$ ipython --no-banner

In [1]: import numpy as np

In [2]: np.set_printoptions(precision=4, suppress=True, linewidth=100, floatmode="fixed")

In [3]: def rnd(a):
   ...:     return np.round(a, 4) + 0
   ...: 

In [4]: data = np.load("case14.npy")

In [5]: data
Out[5]: 
array([[ 1,  0,  0,  0,  0],
       [-9,  1,  0,  0,  0],
       [ 8, -7,  1,  0,  0],
       [ 0,  4, -3,  1,  0],
       [ 7, -5, -3, -5,  1]])

In [6]: np.einsum("ii->", data)
Out[6]: np.int64(5)

In [7]: rnd(np.linalg.det(data[::-1]))
Out[7]: np.float64(1.0)

In [8]: np.einsum("ij,ji->", data, data)
Out[8]: np.int64(5)

In [9]: rnd(np.linalg.det(data))
Out[9]: np.float64(1.0)

In [10]: np.allclose(data @ data.T, data.T @ data)
Out[10]: False

In [11]: data @ data
Out[11]: 
array([[  1,   0,   0,   0,   0],
       [-18,   1,   0,   0,   0],
       [ 79, -14,   1,   0,   0],
       [-60,  29,  -6,   1,   0],
       [ 35,  -9,   9, -10,   1]])

In [12]: out = data / np.sqrt((data ** 2).mean(axis=1, keepdims=True))

In [13]: rnd(out[4])
Out[13]: array([ 1.4992, -1.0709, -0.6425, -1.0709,  0.2142])

In [14]: np.linalg.matrix_rank(data - data.mean(axis=1, keepdims=True))
Out[14]: np.int64(4)

In [15]: ang = np.radians(180)

In [16]: Rm = np.eye(5)

In [17]: Rm[1, 1] = Rm[3, 3] = np.cos(ang)

In [18]: Rm[1, 3], Rm[3, 1] = -np.sin(ang), np.sin(ang)

In [19]: rnd(Rm)
Out[19]: 
array([[ 1.0000,  0.0000,  0.0000,  0.0000,  0.0000],
       [ 0.0000, -1.0000,  0.0000,  0.0000,  0.0000],
       [ 0.0000,  0.0000,  1.0000,  0.0000,  0.0000],
       [ 0.0000,  0.0000,  0.0000, -1.0000,  0.0000],
       [ 0.0000,  0.0000,  0.0000,  0.0000,  1.0000]])

In [20]: out = data @ Rm.T

In [21]: rnd(out)
Out[21]: 
array([[ 1.0000,  0.0000,  0.0000,  0.0000,  0.0000],
       [-9.0000, -1.0000,  0.0000,  0.0000,  0.0000],
       [ 8.0000,  7.0000,  1.0000,  0.0000,  0.0000],
       [ 0.0000, -4.0000, -3.0000, -1.0000,  0.0000],
       [ 7.0000,  5.0000, -3.0000,  5.0000,  1.0000]])

In [22]: J = np.load("a.npy")

In [23]: J
Out[23]: 
array([[ 1.5600, -0.1500, -2.1900,  0.5800,  0.3400],
       [-2.2800,  0.0900,  3.3300, -0.8600, -1.1000],
       [ 1.7000,  0.1300, -2.6800,  0.6600,  1.7400]])

In [24]: np.argsort(-np.linalg.norm(J, axis=0).round(6), kind="stable")[:3]
Out[24]: array([2, 0, 4])

In [25]: [round(float(x), 4) for x in np.linalg.svd(J, compute_uv=False)[:3]]
Out[25]: [6.2199, 0.9028, 0.0]

In [26]: F = np.array([[4, -2, 1, -4], [-2, 2, -6, 5], [-8, -5, 8, -2], [-4, 2, -8, 6]])

In [27]: F
Out[27]: 
array([[ 4, -2,  1, -4],
       [-2,  2, -6,  5],
       [-8, -5,  8, -2],
       [-4,  2, -8,  6]])

In [28]: rnd(np.linalg.norm(F, 2))
Out[28]: np.float64(16.0887)

In [29]: rnd(np.linalg.norm(F[3], 1)), rnd(np.linalg.norm(F[3], np.inf))
Out[29]: (np.float64(20.0), np.float64(8.0))

In [30]: rnd(np.linalg.norm(F, axis=1))
Out[30]: array([ 6.0828,  8.3066, 12.5300, 10.9545])

In [31]: rnd(np.linalg.norm(F[3] - F[0]))
Out[31]: np.float64(16.1555)
